$ python -q
>>> import numpy as np
>>> np.set_printoptions(precision=2, suppress=True, linewidth=160, legacy="1.25")
>>> W0 = np.load("out11.npy")
>>> print(W0)
[[-11.35  -4.63 -15.8 ]
 [  1.37  -6.5   18.87]
 [ 11.48 -14.89  -6.83]
 [ 12.69  -9.82 -11.94]
 [ 11.95  -6.11  14.83]
 [ 15.58  12.22   2.85]
 [  4.19 -16.93  -9.8 ]
 [ 16.33  -8.8    7.49]
 [  6.4   16.12   9.96]
 [-11.33  11.56  11.74]
 [ 17.57   6.9   -6.59]
 [  5.5  -13.74  13.45]
 [ 19.37  -4.49   2.14]
 [-19.07   3.34   5.01]
 [ -4.8  -10.6   16.27]
 [ 17.72  -5.64   7.36]
 [ 15.93  -9.55   7.41]
 [  1.36 -19.58  -3.85]
 [ -1.06  -9.    17.83]
 [  5.92 -16.2   10.13]]
>>> O, vecs = np.linalg.qr(W0[:, :1])[0], np.linalg.qr(W0[:, 1:])[0]
>>> sv = np.linalg.svd(O.T @ vecs, compute_uv=False)
>>> print(round(np.linalg.norm(O @ O.T - vecs @ vecs.T, 2), 2))
1.0
>>> print(np.degrees(np.arccos(sv.clip(0, 1))))
[72.38]
>>> print(sv)
[0.3]
>>> print((sv > 0.9).sum())
0
>>> J = np.load("w.npy")
>>> print(J)
[[0.02 4.   2.   7.  ]
 [3.   0.02 2.   8.  ]
 [4.   8.   1.02 9.  ]
 [0.   4.   2.   7.02]]
>>> out = np.array([[2, 2, 3], [0, 3, 3], [-1, 3, -1], [-1, 3, -2]])
>>> print(np.linalg.matrix_rank(J @ out))
3
>>> print(np.linalg.matrix_rank(np.vstack([J, out.T])))
4
>>> print(np.linalg.matrix_power(J, 4))
[[ 3422.29  9369.55  4972.06 20009.32]
 [ 3234.1   9620.46  4972.06 19946.59]
 [ 5552.23 14717.1   7940.86 31937.27]
 [ 3422.29  9369.55  4972.06 20009.32]]
>>> print(round(float(np.linalg.det(J)), 2))
2.45
>>> print(np.sort(np.abs(np.linalg.eigvals(J))))
[ 0.02  2.17  3.98 14.21]
>>> print(np.diff(J, axis=0))
[[ 2.98 -3.98  0.    1.  ]
 [ 1.    7.98 -0.98  1.  ]
 [-4.   -4.    0.98 -1.98]]
>>> data = np.load("dump.npy")
>>> print(data)
[[ 3 -1  0  0  0  0]
 [-1  2  0  0  0  0]
 [-3  3  0  0  0  0]
 [ 0  0  3 -1  0  0]
 [ 0  0 -1  2  0  0]
 [ 0  0 -3  3  0  0]
 [ 0  0  0  0  3 -1]
 [ 0  0  0  0 -1  2]
 [ 0  0  0  0 -3  3]]
>>> out = data / np.sqrt((data ** 2).mean(axis=1, keepdims=True))
>>> print(np.linalg.norm(out, axis=1))
[2.45 2.45 2.45 2.45 2.45 2.45 2.45 2.45 2.45]
>>> print(np.linalg.matrix_rank(data - data.mean(axis=1, keepdims=True)))
5
>>> W = np.array([[-2, 0, 2, -1],
...     [-1, -2, 2, 1],
...     [-2, 1, -1, 2],
...     [-1, -2, 0, -1],
...     [0, 0, 1, -1],
...     [0, 0, 2, -1]])
>>> coef = np.array([-3, 6, -2, 5])
>>> hid = np.maximum(data @ W + coef, 0)
>>> print(hid)
[[ 0  8  2  1]
 [ 0  2  0  8]
 [ 0  0  0 11]
 [ 0 11  0 12]
 [ 0  1  0  1]
 [ 0  0  1  0]
 [ 0  6  0  3]
 [ 0  6  1  4]
 [ 0  6  1  5]]
>>> print((hid > 0).astype(int))
[[0 1 1 1]
 [0 1 0 1]
 [0 0 0 1]
 [0 1 0 1]
 [0 1 0 1]
 [0 0 1 0]
 [0 1 0 1]
 [0 1 1 1]
 [0 1 1 1]]
>>> basis = np.array([[1, 0, 0], [3, 2, 2], [1, 0, 0], [1, 3, 0]])
>>> print(hid @ basis)
[[27 19 16]
 [14 28  4]
 [11 33  0]
 [45 58 22]
 [ 4  5  2]
 [ 1  0  0]
 [21 21 12]
 [23 24 12]
 [24 27 12]]
>>> print(round(np.trace(np.linalg.pinv(hid) @ hid), 2))
3.0
>>> print(np.linalg.lstsq(hid[:-1].T, hid[-1])[2])
3
>>> print(np.allclose(hid[:-1].T @ np.linalg.lstsq(hid[:-1].T, hid[-1])[0], hid[-1]))
True
>>> out = np.c_[data[:, :3] @ np.array([[0, 2, 2], [0, 2, 2], [0, 0, 0]]), np.array([0, 1, 2, 2, 1, 1, 0, 1, 0])]
>>> print(out)
[[0 4 4 0]
 [0 2 2 1]
 [0 0 0 2]
 [0 0 0 2]
 [0 0 0 1]
 [0 0 0 1]
 [0 0 0 0]
 [0 0 0 1]
 [0 0 0 0]]
>>> print(np.linalg.norm(np.linalg.qr(data)[0].T @ out, axis=0) ** 2 / ((out ** 2).sum(axis=0) + 1e-12))
[0.   1.   1.   0.91]
>>> print(np.linalg.lstsq(data, out[:, 0])[0])
[0. 0. 0. 0. 0. 0.]
>>> vec = np.array([0, 5, 4, 0, 3, 4])
>>> rhs = data @ vec
>>> coef, lr = np.zeros(6), 1 / np.linalg.norm(data, 2) ** 2
>>> for i in range(12):
...     coef -= lr * data.T @ (data @ coef - rhs)
...     if i % 2 == 0: print(i, round(np.linalg.norm(data @ coef - rhs), 2))
... 
0 9.5
2 8.14
4 6.98
6 5.98
8 5.13
10 4.4
>>> print(round(np.linalg.cond(data), 2))
3.67
>>> arr = np.load("block9.npy")
>>> print(arr)
[[-0.22  0.94  0.25]
 [ 0.22 -0.2   0.95]
 [ 0.95  0.26 -0.16]]
>>> vec = np.array([3, 1, 3])
>>> rhs = arr @ vec
>>> print(rhs)
[1.04 3.32 2.63]
>>> print(np.round(np.linalg.solve(arr.T, arr[0]), 2) + 0)
[1. 0. 0.]
>>> print(np.linalg.solve(arr, 5 * rhs))
[15.  5. 15.]
>>> O, Rm = np.linalg.qr(data)
>>> print(np.abs(np.diag(Rm)))
[4.36 1.92 4.36 1.92 4.36 1.92]
>>> print(O.shape, Rm.shape)
(9, 6) (6, 6)
>>> print(np.allclose(Rm.T @ Rm, data.T @ data))
True
>>> print(np.round(O @ Rm, 2) + 0)
[[ 3. -1.  0.  0.  0.  0.]
 [-1.  2.  0.  0.  0.  0.]
 [-3.  3.  0.  0.  0.  0.]
 [ 0.  0.  3. -1.  0.  0.]
 [ 0.  0. -1.  2.  0.  0.]
 [ 0.  0. -3.  3.  0.  0.]
 [ 0.  0.  0.  0.  3. -1.]
 [ 0.  0.  0.  0. -1.  2.]
 [ 0.  0.  0.  0. -3.  3.]]
>>> print(O.round(2) + 0)
[[-0.69 -0.63  0.    0.    0.    0.  ]
 [ 0.23 -0.66  0.    0.    0.    0.  ]
 [ 0.69 -0.41  0.    0.    0.    0.  ]
 [ 0.    0.   -0.69 -0.63  0.    0.  ]
 [ 0.    0.    0.23 -0.66  0.    0.  ]
 [ 0.    0.    0.69 -0.41  0.    0.  ]
 [ 0.    0.    0.    0.   -0.69 -0.63]
 [ 0.    0.    0.    0.    0.23 -0.66]
 [ 0.    0.    0.    0.    0.69 -0.41]]
>>> O, Rm = np.linalg.qr(arr)
>>> print(O @ Rm)
[[-0.22  0.94  0.25]
 [ 0.22 -0.2   0.95]
 [ 0.95  0.26 -0.16]]
>>> print(np.trace(O @ O.T))
3.0
>>> print(np.round(O.T @ O, 2) + 0)
[[1. 0. 0.]
 [0. 1. 0.]
 [0. 0. 1.]]
>>> print(np.allclose(Rm.T @ Rm, arr.T @ arr))
True
>>> print(O.shape, Rm.shape)
(3, 3) (3, 3)
>>> vec = np.array([2, 0, 2])
>>> print(W0 @ np.eye(3)[2])
[-15.8   18.87  -6.83 -11.94  14.83   2.85  -9.8    7.49   9.96  11.74  -6.59  13.45   2.14   5.01  16.27   7.36   7.41  -3.85  17.83  10.13]
>>> print(np.linalg.norm(W0 @ vec) <= np.linalg.norm(W0, 2) * np.linalg.norm(vec) + 1e-9)
True
>>> mat = np.load("test4.npy")
>>> print(mat)
[[ 0  1 -4  7]
 [-1  0  3 -6]
 [ 4 -3  0 -4]
 [-7  6  4  0]]
>>> print(round(np.log10(np.linalg.cond(mat))))
1
>>> print(np.round(np.linalg.norm(mat, 2) / np.linalg.norm(mat), 2))
0.71
>>> print(np.abs(np.linalg.svd(mat)[2][-1]))
[0.   0.51 0.74 0.44]
>>> print([round(float(x), 2) for x in np.linalg.svd(mat, compute_uv=False)[:3]])
[11.25, 11.25, 0.62]
